% ipython --no-banner

In [1]: import numpy as np

In [2]: from numpy import linalg as LA

In [3]: np.set_printoptions(precision=2, suppress=True, linewidth=120)

In [4]: def rnd(a):
   ...:     return np.round(a, 2) + 0
   ...: 

In [5]: data = np.load("layer0.npy")

In [6]: rnd(data)
Out[6]: 
array([[-0.32,  0.95],
       [ 0.95,  0.32]])

In [7]: # symmetric, so the eigenvalues are real

In [8]: f = np.array([4, 5, 5])

In [9]: rnd(np.array([np.convolve(row, f, "same") for row in data]))
Out[9]: 
array([[-1.3 ,  2.16,  3.11],
       [ 3.78,  6.03,  6.35]])

In [10]: rnd(np.polyval(f, data[1]))
Out[10]: array([13.31,  7.04])

In [11]: rnd(np.convolve(data[1], f))
Out[11]: array([3.78, 6.03, 6.35, 1.62])

In [12]: rnd(np.sort(np.abs(LA.eigvals(data))))
Out[12]: array([1., 1.])

In [13]: np.allclose(data @ data.T, data.T @ data)
Out[13]: True

In [14]: np.trace(data)
Out[14]: np.float64(0.0)

In [15]: np.poly(data)
Out[15]: array([ 1.,  0., -1.])

In [16]: rnd(LA.eigvals(data))
Out[16]: array([-1.,  1.])

In [17]: np.einsum("ii->", data)
Out[17]: np.float64(0.0)

In [18]: rng = np.random.default_rng(266)

In [19]: labels = rng.permutation(2)

In [20]: labels
Out[20]: array([0, 1])

In [21]: M2 = data[labels][:, labels]

In [22]: np.trace(M2)
Out[22]: np.float64(0.0)

In [23]: rnd(LA.det(M2)), rnd(LA.det(data[labels]))
Out[23]: (np.float64(-1.0), np.float64(-1.0))

In [24]: rnd(M2)
Out[24]: 
array([[-0.32,  0.95],
       [ 0.95,  0.32]])

In [25]: np.allclose(M2, data)
Out[25]: True
